$ python -q
>>> import numpy as np
>>> np.set_printoptions(suppress=True, linewidth=120)
>>> K = np.diag(3 * np.array([-1, 0, -1, -3, -2, -2])) + np.array([[5, 1, 9, 0, 1, 8],
...     [2, 5, 3, 0, 7, 9],
...     [1, 0, 2, 1, 8, 5],
...     [0, 8, 6, 6, 5, 7],
...     [4, 5, 7, 3, 6, 2],
...     [6, 5, 3, 0, 6, 7]])
>>> K
array([[ 2,  1,  9,  0,  1,  8],
       [ 2,  5,  3,  0,  7,  9],
       [ 1,  0, -1,  1,  8,  5],
       [ 0,  8,  6, -3,  5,  7],
       [ 4,  5,  7,  3,  0,  2],
       [ 6,  5,  3,  0,  6,  1]])
>>> rng = np.random.default_rng(705423)
>>> Y = K + rng.integers(-2, 3, (6, 1)) @ rng.integers(-2, 3, (1, 6))
>>> Y
array([[ 2,  5, 13,  2,  3,  6],
       [ 2,  3,  1, -1,  6, 10],
       [ 1,  4,  3,  3, 10,  3],
       [ 0, 12, 10, -1,  7,  5],
       [ 4,  9, 11,  5,  2,  0],
       [ 6,  7,  5,  1,  7,  0]])
>>> np.round(np.linalg.svd(Y - K, compute_uv=False), 2) + 0
array([14.07,  0.  ,  0.  ,  0.  ,  0.  ,  0.  ])
>>> Y - K
array([[ 0,  4,  4,  2,  2, -2],
       [ 0, -2, -2, -1, -1,  1],
       [ 0,  4,  4,  2,  2, -2],
       [ 0,  4,  4,  2,  2, -2],
       [ 0,  4,  4,  2,  2, -2],
       [ 0,  2,  2,  1,  1, -1]])
>>> np.abs(Y - K).sum(axis=1)
array([14,  7, 14, 14, 14,  7])
>>> u, g = K[3], K[4]
>>> u @ u
np.int64(183)
>>> pr = (u @ g) / (u @ u) * u
>>> np.linalg.matrix_rank(np.outer(u, g))
np.int64(1)
>>> round((g - pr) @ u, 2)
np.float64(0.0)
>>> vec = np.array([6, 2, 2, 6, 7, 3])
>>> target = K @ vec
>>> target
array([ 63, 104,  81,  66,  72,  97])
>>> np.round(np.linalg.solve(K, target), 2)
array([6., 2., 2., 6., 7., 3.])
>>> np.round(np.linalg.solve(K, target + K[:, 4]), 2)
array([6., 2., 2., 6., 8., 3.])
>>> np.round(np.linalg.solve(K, -3 * target), 2)
array([-18.,  -6.,  -6., -18., -21.,  -9.])
>>> np.round(np.linalg.solve(K.T, K[2]), 2) + 0
array([0., 0., 1., 0., 0., 0.])
>>> Uu, sigma, VT = np.linalg.svd(K, full_matrices=False)
>>> np.round(Uu.T @ Uu, 2) + 0
array([[1., 0., 0., 0., 0., 0.],
       [0., 1., 0., 0., 0., 0.],
       [0., 0., 1., 0., 0., 0.],
       [0., 0., 0., 1., 0., 0.],
       [0., 0., 0., 0., 1., 0.],
       [0., 0., 0., 0., 0., 1.]])
>>> np.round(VT @ VT.T, 2) + 0
array([[1., 0., 0., 0., 0., 0.],
       [0., 1., 0., 0., 0., 0.],
       [0., 0., 1., 0., 0., 0.],
       [0., 0., 0., 1., 0., 0.],
       [0., 0., 0., 0., 1., 0.],
       [0., 0., 0., 0., 0., 1.]])
>>> J = np.loadtxt("mat.csv", delimiter=",")
>>> J
array([[  1.65,  -4.98,  -0.83,  -4.14],
       [ -4.94,   2.58,  -7.87,  -1.76],
       [  3.83,  -0.23,   2.99,   1.19],
       [ -3.29,   2.95,   2.19,   9.07],
       [  4.28,   5.74,   3.31,   3.23],
       [  1.73,  -3.19,  -0.86,   1.97],
       [  4.77,   6.06,   6.84,   9.01],
       [  0.02,   3.63,   2.17,   5.03],
       [  4.22,  -2.98,   6.11,   6.11],
       [ -3.73,   0.04,  -1.81,  -4.19],
       [ -2.73,   0.56,  -3.7 ,   0.98],
       [  9.15,  -1.65,   6.06,  -3.41],
       [  4.82,   1.62,   1.95,   0.1 ],
       [  1.48,  -0.76,   4.45,  10.48],
       [ -2.21,  -1.18,  -0.1 ,   1.71],
       [-10.8 ,  -1.  , -13.72, -19.88],
       [ -4.43,  -9.58,  -6.71, -11.84],
       [  2.98,   1.3 ,   4.72,   8.06],
       [ -5.46,   2.72,  -1.2 ,   6.81],
       [  4.47,  -4.77,   1.56,  -1.01],
       [  1.24,  -0.38,   0.31,  -4.77],
       [  1.06,   3.92,  -3.12,  -7.08],
       [  8.27,   4.28,   8.88,  10.21]])
>>> Y = J / np.linalg.norm(J, axis=1, keepdims=True)
>>> cov = Y @ Y.T
>>> np.round(np.linalg.norm(Y, axis=1), 2)
array([1., 1., 1., 1., 1., 1., 1., 1., 1., 1., 1., 1., 1., 1., 1., 1., 1., 1., 1., 1., 1., 1., 1.])
>>> np.round(np.degrees(np.arccos(np.clip(cov[17, 19], -1, 1))), 2)
np.float64(84.59)
>>> Y = np.c_[J[:, :2] @ np.array([[2, 2], [5, 9]]), np.array([-3, -3, -1, -3, 3, 3, 2, -2, -3, 2, -2, -3, -3, 1, 1, 1, -2, 1, -1, -3, 2, -2, -3])]
>>> Y.round(2)
array([[-21.6 , -41.52,  -3.  ],
       [  3.02,  13.34,  -3.  ],
       [  6.51,   5.59,  -1.  ],
       [  8.17,  19.97,  -3.  ],
       [ 37.26,  60.22,   3.  ],
       [-12.49, -25.25,   3.  ],
       [ 39.84,  64.08,   2.  ],
       [ 18.19,  32.71,  -2.  ],
       [ -6.46, -18.38,  -3.  ],
       [ -7.26,  -7.1 ,   2.  ],
       [ -2.66,  -0.42,  -2.  ],
       [ 10.05,   3.45,  -3.  ],
       [ 17.74,  24.22,  -3.  ],
       [ -0.84,  -3.88,   1.  ],
       [-10.32, -15.04,   1.  ],
       [-26.6 , -30.6 ,   1.  ],
       [-56.76, -95.08,  -2.  ],
       [ 12.46,  17.66,   1.  ],
       [  2.68,  13.56,  -1.  ],
       [-14.91, -33.99,  -3.  ],
       [  0.58,  -0.94,   2.  ],
       [ 21.72,  37.4 ,  -2.  ],
       [ 37.94,  55.06,  -3.  ]])
>>> np.linalg.matrix_rank(np.c_[J, Y])
np.int64(5)
>>> np.round(np.linalg.lstsq(J, Y[:, 0])[0], 2) + 0
array([2., 5., 0., 0.])
>>> E = np.loadtxt("arr.csv", delimiter=",")
>>> E
array([[ 1., -1.,  1., -1., -1.,  1., -1.,  1.],
       [ 1.,  1.,  1.,  1., -1., -1., -1., -1.],
       [ 1.,  1.,  1.,  1.,  1.,  1.,  1.,  1.]])
>>> np.round(np.linalg.svd(E, compute_uv=False), 2)
array([2.83, 2.83, 2.83])
>>> E[:, 8]
Traceback (most recent call last):
  File "<python-input-38>", line 1, in <module>
    E[:, 8]
    ~^^^^^^
IndexError: index 8 is out of bounds for axis 1 with size 8
>>> np.round(E.mean(axis=0), 2)
array([ 1.  ,  0.33,  1.  ,  0.33, -0.33,  0.33, -0.33,  0.33])
>>> np.round(np.linalg.norm(E), 2)
np.float64(4.9)
>>> np.diff(E, axis=0)
array([[ 0.,  2.,  0.,  2.,  0., -2.,  0., -2.],
       [ 0.,  0.,  0.,  0.,  2.,  2.,  2.,  2.]])
>>> np.abs(E).max()
np.float64(1.0)
>>> E.reshape(-1, 2)
array([[ 1., -1.],
       [ 1., -1.],
       [-1.,  1.],
       [-1.,  1.],
       [ 1.,  1.],
       [ 1.,  1.],
       [-1., -1.],
       [-1., -1.],
       [ 1.,  1.],
       [ 1.,  1.],
       [ 1.,  1.],
       [ 1.,  1.]])
>>> E.reshape(2, -1)
array([[ 1., -1.,  1., -1., -1.,  1., -1.,  1.,  1.,  1.,  1.,  1.],
       [-1., -1., -1., -1.,  1.,  1.,  1.,  1.,  1.,  1.,  1.,  1.]])
>>> blk = E.reshape(3, 2, -1)
>>> blk.transpose(1, 0, 2)
array([[[ 1., -1.,  1., -1.],
        [ 1.,  1.,  1.,  1.],
        [ 1.,  1.,  1.,  1.]],

       [[-1.,  1., -1.,  1.],
        [-1., -1., -1., -1.],
        [ 1.,  1.,  1.,  1.]]])
>>> np.einsum("ihd,ihd->ih", blk, blk)
array([[4., 4.],
       [4., 4.],
       [4., 4.]])
>>> blk.sum(axis=1)
array([[0., 0., 0., 0.],
       [0., 0., 0., 0.],
       [2., 2., 2., 2.]])
>>> np.einsum("ihd,jhd->hij", blk, blk).shape
(2, 3, 3)
>>> u = np.array([2, 4, -2, -6, 3])
>>> feats = np.outer(rng.normal(size=30), u) + 0.1 * rng.normal(size=(30, 5))
>>> feats.round(2)
array([[  2.5 ,   4.92,  -2.39,  -7.38,   3.79],
       [  4.4 ,   8.96,  -4.48, -13.49,   6.75],
       [  0.06,   0.07,  -0.09,  -0.46,   0.2 ],
       [ -1.39,  -2.71,   1.48,   4.34,  -2.19],
       [  0.74,   1.45,  -0.82,  -2.07,   0.79],
       [ -1.89,  -3.55,   1.8 ,   5.44,  -2.76],
       [  1.07,   1.99,  -1.11,  -3.03,   1.59],
       [  1.47,   2.83,  -1.32,  -4.05,   2.01],
       [ -4.14,  -8.03,   3.99,  12.26,  -6.29],
       [  0.96,   1.81,  -0.8 ,  -2.91,   1.5 ],
       [ -1.72,  -2.99,   1.42,   4.64,  -2.37],
       [  2.57,   5.72,  -2.76,  -8.3 ,   4.18],
       [  2.02,   3.85,  -1.78,  -5.66,   2.78],
       [  1.54,   2.97,  -1.41,  -4.57,   2.23],
       [  0.38,   0.83,  -0.61,  -1.54,   0.69],
       [  1.88,   3.67,  -1.74,  -5.41,   2.79],
       [ -2.28,  -4.61,   2.19,   6.64,  -3.49],
       [ -0.26,  -0.66,   0.25,   0.85,  -0.37],
       [ -0.42,  -0.73,   0.35,   1.29,  -0.69],
       [ -2.16,  -4.3 ,   2.11,   6.43,  -3.04],
       [ -2.1 ,  -4.38,   2.16,   6.48,  -3.27],
       [  0.33,   0.76,  -0.45,  -1.2 ,   0.79],
       [ -4.42,  -8.79,   4.48,  13.16,  -6.53],
       [ -2.27,  -4.9 ,   2.28,   7.05,  -3.44],
       [  1.52,   2.78,  -1.37,  -4.21,   1.99],
       [ -0.17,  -0.22,  -0.03,   0.17,   0.11],
       [ -0.29,  -0.37,   0.23,   0.75,  -0.23],
       [ -0.87,  -1.83,   1.04,   2.92,  -1.29],
       [ -3.04,  -5.68,   2.96,   8.37,  -4.23],
       [ -2.31,  -4.34,   1.98,   6.81,  -3.23]])
>>> Xs = (feats - feats.mean(axis=0)) / feats.std(axis=0)
>>> np.round(Xs.std(axis=0), 2)
array([1., 1., 1., 1., 1.])
>>> np.argwhere(np.abs(Xs) > 2)
array([[ 1,  0],
       [ 1,  1],
       [ 1,  2],
       [ 1,  3],
       [ 1,  4],
       [22,  0],
       [22,  1],
       [22,  2],
       [22,  3],
       [22,  4]])
>>> coef = np.linalg.lstsq(np.delete(Xs, 3, axis=1), Xs[:, 3])[0]
>>> coef.round(2)
array([-0.18, -0.37,  0.14, -0.31])
>>> np.abs(coef).argmax()
np.int64(1)
